$ python -q
>>> import numpy as np
>>> np.set_printoptions(precision=2, suppress=True, linewidth=160, floatmode="fixed")
>>> J = np.load("mat.npy")
>>> J
array([[ -4,   5,   8,   2,   1],
       [  0,   0,   0,   0,   0],
       [ -5,   2,   4,   4,   8],
       [ -6,   0,   8,   0,  -2],
       [ -6,  17,  10,  -7,   1],
       [ -4,   5,   8,   2,   1],
       [ -6,   0,   8,   0,  -2],
       [ -5,   9,   2,  -6,   7],
       [  0,   0,   0,   0,   0],
       [  0,   0,   0,   0,   0],
       [-17,  19,  22,  -3,   7],
       [ -1,   8,   8,  -1,  -6],
       [ -6,   0,   8,   0,  -2],
       [  0,   0,   0,   0,   0],
       [ -1,   8,   8,  -1,  -6],
       [  0,   0,   0,   0,   0],
       [ -6,  17,  10,  -7,   1],
       [ -1,   8,   8,  -1,  -6],
       [-11,   2,  12,   4,   6],
       [ -5,  13,  16,   1,  -5],
       [ -6,   0,   8,   0,  -2],
       [-11,   2,  12,   4,   6],
       [ -4,   5,   8,   2,   1],
       [-12,  17,  18,  -7,  -1],
       [  0,   0,   0,   0,   0],
       [ -7,   8,  16,  -1,  -8],
       [ -6,  17,  10,  -7,   1],
       [-15,  14,  18,  -4,   6],
       [  0,   0,   0,   0,   0],
       [ -6,   0,   8,   0,  -2],
       [ -5,   9,   2,  -6,   7],
       [  0,   0,   0,   0,   0],
       [ -1,   8,   8,  -1,  -6],
       [ -6,  10,  12,   3,   2],
       [ -5,   9,   2,  -6,   7],
       [-10,  11,   6,  -2,  15],
       [  0,   0,   0,   0,   0],
       [-10,  15,  20,   5,   3],
       [ -9,  14,  10,  -4,   8]])
>>> # row 5 repeats row 0
>>> q, R = np.linalg.qr(J)
>>> np.round(np.trace(q @ q.T), 2)
np.float64(5.0)
>>> np.allclose(R.T @ R, J.T @ J)
True
>>> round(float(abs(R[0, 0])), 2), round(np.linalg.norm(J[:, 0]), 2)
(41.61, np.float64(41.61))
>>> q.shape, R.shape
((39, 5), (5, 5))
